$ python -q
>>> import numpy as np
>>> from numpy import linalg as LA
>>> np.set_printoptions(suppress=True, linewidth=160)
>>> tidy = lambda a: np.round(a, 1) + 0
>>> E = np.loadtxt("block15.csv", delimiter=",")
>>> print(E)
[[ -1.  -5.  -3.  -3.   4.   3.   5.  -2.   1. -15.]
 [ -5.   0.   2.   1.   5.  -5.   2.  -1.  -5.   0.]
 [ -1.  -5.   4.   1.   2.  -2.   2.  -5.   3. -15.]
 [ -1.   5.   1.  -4.   3.  -1.  -1.   1.   3.  15.]
 [  3.  -4.  -1.   5.  -2.   3.   1.  -5.   5. -12.]
 [ -3.   3.  -4.   3.   3.  -5.  -2.  -2.  -1.   9.]
 [  1.  -5.  -3.   2.   0.  -4.   0.  -2.  -5. -15.]
 [  3.   3.   4.  -5.   5.   0.  -4.  -3.  -2.   9.]
 [  4.  -1.   5.   4.  -5.   0.   0.  -5.   5.  -3.]
 [  3.  -1.   1.  -5.   3.   1.   4.   0.  -3.  -3.]
 [  0.   1.   1.   3.   1.  -1.   4.   0.  -1.   3.]
 [  2.  -1.  -3.   2.   3.  -3.   3.  -5.   2.  -3.]
 [ -2.  -1.   3.   4.  -3.  -1.   2.   5.  -4.  -3.]
 [  4.  -1.  -1.   4.  -2.   4.  -4.  -1.   3.  -3.]
 [  0.   3.  -1.   3.  -4.  -3.   4.   0.  -3.   9.]
 [ -2.   0.   0.  -3.  -5.  -1.   1.  -3.  -1.   0.]]
>>> # rank 9
>>> U, sig, Vh = LA.svd(E)
>>> print(tidy(sig))
[39.6 18.1 15.7 13.7 11.   9.8  8.6  7.9  3.7  0. ]
>>> M2 = U[:, :9] @ np.diag(sig[:9]) @ Vh[:9]
>>> print(LA.matrix_rank(E, rtol=0.05))
9
>>> print(tidy(LA.norm(E - M2, 2)), tidy(sig[9]))
0.0 0.0
>>> U, sig, Vh = LA.svd(E)
>>> evecs = Vh[:(sig > 1e-8).sum()]
>>> rng = np.random.default_rng(79394)
>>> vec = E[2] + 3 * E[6] + rng.integers(2) * np.eye(10)[2]
>>> print(vec)
[  2. -20.  -4.   7.   2. -14.   2. -11. -12. -60.]
>>> print(LA.matrix_rank(np.vstack([E, vec])))
9
>>> print(tidy(evecs.T @ evecs))
[[1.  0.  0.  0.  0.  0.  0.  0.  0.  0. ]
 [0.  0.1 0.  0.  0.  0.  0.  0.  0.  0.3]
 [0.  0.  1.  0.  0.  0.  0.  0.  0.  0. ]
 [0.  0.  0.  1.  0.  0.  0.  0.  0.  0. ]
 [0.  0.  0.  0.  1.  0.  0.  0.  0.  0. ]
 [0.  0.  0.  0.  0.  1.  0.  0.  0.  0. ]
 [0.  0.  0.  0.  0.  0.  1.  0.  0.  0. ]
 [0.  0.  0.  0.  0.  0.  0.  1.  0.  0. ]
 [0.  0.  0.  0.  0.  0.  0.  0.  1.  0. ]
 [0.  0.3 0.  0.  0.  0.  0.  0.  0.  0.9]]
>>> print(tidy(LA.norm(E[8] - E[13])))
9.8
>>> print(tidy(LA.norm(E, "nuc")))
127.9
>>> print(E[8] @ E[13])
67.0
>>> data = np.load("layer12.npy")
>>> print(data)
[[-2. -3.  0.  0.  0.  0.  0.  0.  0.]
 [-3. -2.  0.  0.  0.  0.  0.  0.  0.]
 [ 0.  0. -2.  0. -3. -3. -3. -3.  0.]
 [ 0.  0.  0. -2.  0.  0.  0.  0. -3.]
 [ 0.  0. -3.  0. -2. -3. -3. -3.  0.]
 [ 0.  0. -3.  0. -3. -2. -3. -3.  0.]
 [ 0.  0. -3.  0. -3. -3. -2. -3.  0.]
 [ 0.  0. -3.  0. -3. -3. -3. -2.  0.]
 [ 0.  0.  0. -3.  0.  0.  0.  0. -2.]]
>>> evals, evecs = LA.eigh(data)
>>> print(tidy(evecs @ np.diag(evals) @ evecs.T))
[[-2. -3.  0.  0.  0.  0.  0.  0.  0.]
 [-3. -2.  0.  0.  0.  0.  0.  0.  0.]
 [ 0.  0. -2.  0. -3. -3. -3. -3.  0.]
 [ 0.  0.  0. -2.  0.  0.  0.  0. -3.]
 [ 0.  0. -3.  0. -2. -3. -3. -3.  0.]
 [ 0.  0. -3.  0. -3. -2. -3. -3.  0.]
 [ 0.  0. -3.  0. -3. -3. -2. -3.  0.]
 [ 0.  0. -3.  0. -3. -3. -3. -2.  0.]
 [ 0.  0.  0. -3.  0.  0.  0.  0. -2.]]
>>> print(tidy(LA.svd(data, compute_uv=False)))
[14.  5.  5.  1.  1.  1.  1.  1.  1.]
>>> print((evals > 1e-8).sum(), (evals < -1e-8).sum())
6 3
>>> print(tidy(evecs.T @ evecs))
[[1. 0. 0. 0. 0. 0. 0. 0. 0.]
 [0. 1. 0. 0. 0. 0. 0. 0. 0.]
 [0. 0. 1. 0. 0. 0. 0. 0. 0.]
 [0. 0. 0. 1. 0. 0. 0. 0. 0.]
 [0. 0. 0. 0. 1. 0. 0. 0. 0.]
 [0. 0. 0. 0. 0. 1. 0. 0. 0.]
 [0. 0. 0. 0. 0. 0. 1. 0. 0.]
 [0. 0. 0. 0. 0. 0. 0. 1. 0.]
 [0. 0. 0. 0. 0. 0. 0. 0. 1.]]
>>> print(tidy(LA.eigvalsh(data + 4 * np.eye(9))))
[-10.  -1.  -1.   5.   5.   5.   5.   5.   5.]
>>> print(np.unique(evals.round(6) + 0, return_counts=True)[1])
[1 2 6]
>>> m1 = np.loadtxt("arr.csv", delimiter=",")
>>> print(m1)
[[6. 1. 1. 1. 1. 1. 1. 1. 1. 1. 1. 1.]
 [1. 6. 1. 1. 1. 1. 1. 1. 1. 1. 1. 1.]
 [1. 1. 6. 1. 1. 1. 1. 1. 1. 1. 1. 1.]
 [1. 1. 1. 6. 1. 1. 1. 1. 1. 1. 1. 1.]
 [1. 1. 1. 1. 6. 1. 1. 1. 1. 1. 1. 1.]
 [1. 1. 1. 1. 1. 6. 1. 1. 1. 1. 1. 1.]
 [1. 1. 1. 1. 1. 1. 6. 1. 1. 1. 1. 1.]
 [1. 1. 1. 1. 1. 1. 1. 6. 1. 1. 1. 1.]
 [1. 1. 1. 1. 1. 1. 1. 1. 6. 1. 1. 1.]
 [1. 1. 1. 1. 1. 1. 1. 1. 1. 6. 1. 1.]
 [1. 1. 1. 1. 1. 1. 1. 1. 1. 1. 6. 1.]
 [1. 1. 1. 1. 1. 1. 1. 1. 1. 1. 1. 6.]]
>>> print(np.sort(np.abs(np.fft.fft(m1[0]))), tidy(np.sort(LA.svd(m1, compute_uv=False))))
[ 5.  5.  5.  5.  5.  5.  5.  5.  5.  5.  5. 17.] [ 5.  5.  5.  5.  5.  5.  5.  5.  5.  5.  5. 17.]
>>> print(m1 @ np.ones(12))
[17. 17. 17. 17. 17. 17. 17. 17. 17. 17. 17. 17.]
>>> print(np.allclose(m1 @ m1.T, m1.T @ m1))
True
>>> print((m1 @ m1)[0])
[47. 22. 22. 22. 22. 22. 22. 22. 22. 22. 22. 22.]
>>> print(m1 @ (-1.0) ** np.arange(12))
[ 5. -5.  5. -5.  5. -5.  5. -5.  5. -5.  5. -5.]
>>> print(np.fft.fft(m1[0]))
[17.+0.j  5.+0.j  5.+0.j  5.+0.j  5.+0.j  5.+0.j  5.+0.j  5.+0.j  5.+0.j  5.+0.j  5.+0.j  5.+0.j]
